% python3 -q
>>> import numpy as np
>>> np.set_printoptions(precision=1, suppress=True, linewidth=160, sign=" ")
>>> data = np.load("block1.npy")
>>> data
array([[  1,  -3,   9, -27],
       [  1,  -2,   4,  -8],
       [  1,  -1,   1,  -1],
       [  1,   0,   0,   0],
       [  1,   1,   1,   1],
       [  1,   2,   4,   8]])
>>> x0 = np.array([3, 0, 0, 3])
>>> rhs = data @ x0
>>> beta, lr = np.zeros(4), 1 / np.linalg.norm(data, 2) ** 2
>>> for i in range(20):
...     beta -= lr * data.T @ (data @ beta - rhs)
...     if i % 5 == 0: print(i, round(np.linalg.norm(data @ beta - rhs), 1))
... 
0 10.9
5 8.9
10 7.4
15 6.4
>>> np.round(np.linalg.cond(data), 1)
np.float64(23.6)
>>> x0 = np.array([-4, 3, -2, 5])
>>> rhs = data @ x0
>>> rhs
array([-166,  -58,  -14,   -4,    2,   34])
>>> rng = np.random.default_rng(775377)
>>> rhs = rhs + 0.3 * rng.normal(size=6)
>>> rhs
array([-166.4,  -58. ,  -14.4,   -3.7,    2.2,   33.9])
>>> beta, *_ = np.linalg.lstsq(data, rhs)
>>> np.round(np.linalg.norm(rhs - data @ beta), 1)
np.float64(0.5)
>>> np.round(data.T @ (rhs - data @ beta), 1) + 0
array([ 0.,  0.,  0.,  0.])
>>> [round(float(np.linalg.norm(np.linalg.solve(data.T @ data + lam * np.eye(4), data.T @ rhs))), 2) for lam in (0, 1, 10, 100)]
[7.33, 6.77, 5.94, 5.3]
>>> f = np.array([3, 8, -6, 9, -8, 6, 0])
>>> v = np.array([1, -2, -3])
>>> feats = np.outer(f, v)
>>> feats
array([[  3,  -6,  -9],
       [  8, -16, -24],
       [ -6,  12,  18],
       [  9, -18, -27],
       [ -8,  16,  24],
       [  6, -12, -18],
       [  0,   0,   0]])
>>> # rows and columns are dependent
>>> np.abs(np.diag(np.linalg.qr(feats)[1])) > 1e-9
array([ True, False, False])
>>> round(float(np.trace(np.linalg.pinv(feats) @ feats)), 1)
1.0
>>> feats @ np.linalg.pinv(feats) @ feats
array([[  3.,  -6.,  -9.],
       [  8., -16., -24.],
       [ -6.,  12.,  18.],
       [  9., -18., -27.],
       [ -8.,  16.,  24.],
       [  6., -12., -18.],
       [  0.,   0.,   0.]])
>>> np.unique(feats.round(6), axis=0).shape
(7, 3)
>>> left, sigma, Vh = np.linalg.svd(feats)
>>> V = Vh[:(sigma > 1e-8).sum()]
>>> x0 = feats[2] + -2 * feats[6] + rng.integers(2) * np.eye(3)[2]
>>> print(x0)
[-6. 12. 18.]
>>> round(np.linalg.norm(x0 - V.T @ V @ x0), 1)
np.float64(0.0)
>>> np.linalg.matrix_rank(np.vstack([feats, x0]))
np.int64(1)
>>> print(np.allclose(V.T @ V @ x0, x0))
True
>>> r = np.linalg.matrix_rank(feats)
>>> r
np.int64(1)
>>> N = np.linalg.svd(feats)[2][r:].T
>>> [int(np.linalg.matrix_rank(feats[:, :j + 1])) for j in range(3)]
[1, 1, 1]
>>> F = np.load("layer15.npy")
>>> F
array([[ 1,  1, -1, -1,  1,  1, -1, -1],
       [ 1,  1,  1,  1,  1,  1,  1,  1],
       [ 1,  1, -1, -1, -1, -1,  1,  1]])
>>> # columns 0 and 1 are equal
>>> left, sigma, Vh = np.linalg.svd(F, full_matrices=False)
>>> np.round(Vh @ Vh.T, 1) + 0
array([[ 1.,  0.,  0.],
       [ 0.,  1.,  0.],
       [ 0.,  0.,  1.]])
>>> print(sigma / sigma[0])
[ 1.  1.  1.]
>>> round(np.sqrt((sigma ** 2).sum()), 1), np.round(np.linalg.norm(F), 1)
(np.float64(4.9), np.float64(4.9))
>>> print((sigma > 1e-8).sum())
3
>>> G = F.T @ F
>>> print(np.linalg.svd(F, compute_uv=False) ** 2)
[ 8.  8.  8.]
>>> np.linalg.matrix_rank(G)
np.int64(3)
>>> np.diag(G)
array([ 3,  3,  3,  3,  3,  3,  3,  3])
>>> G
array([[ 3,  3, -1, -1,  1,  1,  1,  1],
       [ 3,  3, -1, -1,  1,  1,  1,  1],
       [-1, -1,  3,  3,  1,  1,  1,  1],
       [-1, -1,  3,  3,  1,  1,  1,  1],
       [ 1,  1,  1,  1,  3,  3, -1, -1],
       [ 1,  1,  1,  1,  3,  3, -1, -1],
       [ 1,  1,  1,  1, -1, -1,  3,  3],
       [ 1,  1,  1,  1, -1, -1,  3,  3]])
>>> (F @ F.T).shape
(3, 3)
>>> m1 = np.load("dump.npy")
>>> print(m1)
[[-1.6 -1.7 -0.2 -4.4  0.4]
 [ 0.6 -1.9 -0.6 -1.9 -4.1]
 [-2.8  0.8  2.9 -0.9 -2.7]
 [ 1.7  2.8 -3.7 -0.3  0.7]
 [ 1.   2.2 -2.9  0.2  3.3]
 [-4.2  0.9  1.6 -1.3  1.5]
 [ 1.4  2.4 -3.9  1.1 -0.8]
 [ 2.8  2.9 -2.8 -0.7 -0.9]
 [-2.4 -2.6 -2.9  1.4 -1.4]
 [-1.1  0.4 -4.3 -2.  -1. ]
 [ 1.2 -2.   2.8  2.   2.7]
 [-0.2 -1.4 -4.8  0.4 -0.4]
 [-1.3  0.2 -1.5  4.1  2. ]
 [ 2.8  2.3 -1.8  0.4 -2.9]
 [-3.8 -0.6 -0.9 -0.2 -3.1]
 [ 2.6  0.  -3.1 -2.9 -0.5]
 [ 3.9  1.1  1.8 -0.7  2.1]
 [ 2.9 -3.   0.4  2.7 -0.1]
 [-2.5 -3.2  2.4  1.7  0.4]
 [ 0.8 -0.2  3.3  1.3 -3.4]
 [ 0.6  4.8 -0.8 -0.9 -0.4]
 [ 2.1  0.6  2.3  3.5  1.7]
 [ 1.4 -0.7  2.3  3.4  2.4]
 [ 2.3  1.3 -4.  -0.4  1.5]
 [ 1.   1.   0.1 -3.2 -3.6]
 [ 1.  -3.  -2.7  0.4 -2.7]
 [-1.5  4.3 -1.5 -1.3 -0.6]
 [-0.5  1.3  1.5 -4.4 -1.1]
 [-3.4  0.4 -3.5 -0.9 -0.7]
 [ 2.7  1.4 -2.9 -1.6 -2.2]
 [-1.9 -0.5  3.4 -3.   0.4]
 [ 3.   2.5  2.4 -0.5  1.8]
 [-0.2 -3.6 -1.7 -2.8  1.1]]
>>> labels = m1[:, 4] > np.median(m1[:, 4])
>>> f = m1[labels].mean(axis=0) - m1[~labels].mean(axis=0)
>>> print(round((((m1 - m1.mean(axis=0)) @ f > 0) == labels).mean(), 1))
0.9
>>> np.argsort(-np.abs(f).round(6), kind="stable")
array([ 4,  2,  3,  1,  0])
>>> f
array([ 0.5, -0.9,  2. ,  1.2,  3.3])
>>> G = np.cov(m1, rowvar=False)
>>> np.argsort(-m1.std(axis=0).round(6), kind="stable")
array([ 2,  0,  1,  3,  4])
>>> round(np.corrcoef(m1[:, 4], m1[:, 1])[0, 1], 1)
np.float64(0.0)
>>> np.round(np.corrcoef(m1.T), 1) + 0
array([[ 1. ,  0.2, -0.1,  0.2,  0.1],
       [ 0.2,  1. , -0.2, -0.1,  0. ],
       [-0.1, -0.2,  1. ,  0.1,  0.1],
       [ 0.2, -0.1,  0.1,  1. ,  0.3],
       [ 0.1,  0. ,  0.1,  0.3,  1. ]])
>>> np.argwhere(np.triu(np.abs(np.corrcoef(m1.T)) > 0.8, 1))
array([], shape=(0, 2), dtype=int64)
>>> G.shape
(5, 5)
>>> m1.std(axis=0)
array([ 2.2,  2.1,  2.5,  2.1,  2. ])
>>> np.median(m1, axis=0)
array([ 0.8,  0.4, -0.9, -0.5, -0.4])
>>> labels = rng.permutation(5)
>>> M2 = m1[:, labels] * rng.choice([-1, 1], 5)
>>> M2
array([[ 0.4, -4.4,  1.7,  1.6,  0.2],
       [-4.1, -1.9,  1.9, -0.6,  0.6],
       [-2.7, -0.9, -0.8,  2.8, -2.9],
       [ 0.7, -0.3, -2.8, -1.7,  3.7],
       [ 3.3,  0.2, -2.2, -1. ,  2.9],
       [ 1.5, -1.3, -0.9,  4.2, -1.6],
       [-0.8,  1.1, -2.4, -1.4,  3.9],
       [-0.9, -0.7, -2.9, -2.8,  2.8],
       [-1.4,  1.4,  2.6,  2.4,  2.9],
       [-1. , -2. , -0.4,  1.1,  4.3],
       [ 2.7,  2. ,  2. , -1.2, -2.8],
       [-0.4,  0.4,  1.4,  0.2,  4.8],
       [ 2. ,  4.1, -0.2,  1.3,  1.5],
       [-2.9,  0.4, -2.3, -2.8,  1.8],
       [-3.1, -0.2,  0.6,  3.8,  0.9],
       [-0.5, -2.9, -0. , -2.6,  3.1],
       [ 2.1, -0.7, -1.1, -3.9, -1.8],
       [-0.1,  2.7,  3. , -2.9, -0.4],
       [ 0.4,  1.7,  3.2,  2.5, -2.4],
       [-3.4,  1.3,  0.2, -0.8, -3.3],
       [-0.4, -0.9, -4.8, -0.6,  0.8],
       [ 1.7,  3.5, -0.6, -2.1, -2.3],
       [ 2.4,  3.4,  0.7, -1.4, -2.3],
       [ 1.5, -0.4, -1.3, -2.3,  4. ],
       [-3.6, -3.2, -1. , -1. , -0.1],
       [-2.7,  0.4,  3. , -1. ,  2.7],
       [-0.6, -1.3, -4.3,  1.5,  1.5],
       [-1.1, -4.4, -1.3,  0.5, -1.5],
       [-0.7, -0.9, -0.4,  3.4,  3.5],
       [-2.2, -1.6, -1.4, -2.7,  2.9],
       [ 0.4, -3. ,  0.5,  1.9, -3.4],
       [ 1.8, -0.5, -2.5, -3. , -2.4],
       [ 1.1, -2.8,  3.6,  0.2,  1.7]])
>>> left, _, Vh = np.linalg.svd(m1.T @ M2)
>>> print(np.round(np.linalg.lstsq(m1, M2)[0], 1) + 0)
[[ 0.  0.  0. -1.  0.]
 [ 0.  0. -1.  0.  0.]
 [ 0.  0.  0.  0. -1.]
 [ 0.  1.  0.  0.  0.]
 [ 1.  0.  0.  0.  0.]]
>>> labels
array([ 4,  3,  1,  0,  2])
>>> P = m1 @ np.linalg.solve(m1.T @ m1, m1.T)
>>> np.allclose(P @ P, P)
True
>>> P @ m1[:, 2]
array([-0.2, -0.6,  2.9, -3.7, -2.9,  1.6, -3.9, -2.8, -2.9, -4.3,  2.8, -4.8, -1.5, -1.8, -0.9, -3.1,  1.8,  0.4,  2.4,  3.3, -0.8,  2.3,  2.3, -4. ,  0.1,
       -2.7, -1.5,  1.5, -3.5, -2.9,  3.4,  2.4, -1.7])
>>> print(np.round(np.linalg.eigvalsh(P), 1) + 0)
[ 0.  0.  0.  0.  0.  0.  0.  0.  0.  0.  0.  0.  0.  0.  0.  0.  0.  0.  0.  0.  0.  0.  0.  0.  0.  0.  0.  0.  1.  1.  1.  1.  1.]
>>> np.round(np.trace(P), 1)
np.float64(5.0)
